In [1]: import numpy as np

In [2]: import numpy.linalg as la

In [3]: np.set_printoptions(precision=3, suppress=True, linewidth=100, floatmode="fixed")

In [4]: m1 = np.loadtxt("test15.csv", delimiter=",")

In [5]: print(m1)
[[-0.084 -0.576 -0.095  0.622  0.375  0.114]
 [ 0.507  0.047 -0.100  0.318  0.017 -0.608]
 [ 0.422  0.109 -0.202 -0.319  0.604  0.161]
 [-0.127 -0.324 -0.086  0.094 -0.083 -0.109]
 [-0.422  0.431 -0.528  0.222 -0.115 -0.032]
 [-0.422 -0.060  0.363 -0.042  0.064 -0.200]
 [-0.169  0.148  0.600 -0.023  0.370 -0.160]
 [-0.169  0.491 -0.033  0.326  0.436 -0.147]
 [ 0.253  0.281  0.308  0.451 -0.167  0.636]
 [-0.253 -0.134 -0.258 -0.202  0.339  0.295]]

In [6]: Y = np.c_[m1[:, :4] @ np.array([[0, -4, 0, -5], [0, -2, 5, -5], [-1, -5, -4, 3], [2, 3, -1, 0]]), np.array([8, 5, 6, 3, 9, 0, 9, 2, 5, 8])]

In [7]: print(Y)
[[ 1.338  3.828 -3.123  3.018  8.000]
 [ 0.735 -0.669  0.317 -3.068  5.000]
 [-0.436 -1.851  1.673 -3.262  6.000]
 [ 0.275  1.868 -1.373  1.998  3.000]
 [ 0.971  4.131  4.044 -1.626  9.000]
 [-0.447 -0.133 -1.709  3.499  0.000]
 [-0.646 -2.688 -1.637  1.905  9.000]
 [ 0.686  0.838  2.262 -1.711  2.000]
 [ 0.594 -1.763 -0.278 -1.748  5.000]
 [-0.146  1.965  0.563  1.163  8.000]]

In [8]: print(np.round(la.lstsq(m1, Y[:, 0])[0], 3) + 0)
[ 0.000  0.000 -1.000  2.000  0.000  0.000]

In [9]: print(np.round(la.norm(Y - m1 @ la.lstsq(m1, Y)[0], axis=0), 3) + 0)
[ 0.000  0.000  0.000  0.000 13.119]

In [10]: print(la.matrix_rank(np.c_[m1, Y]))
7
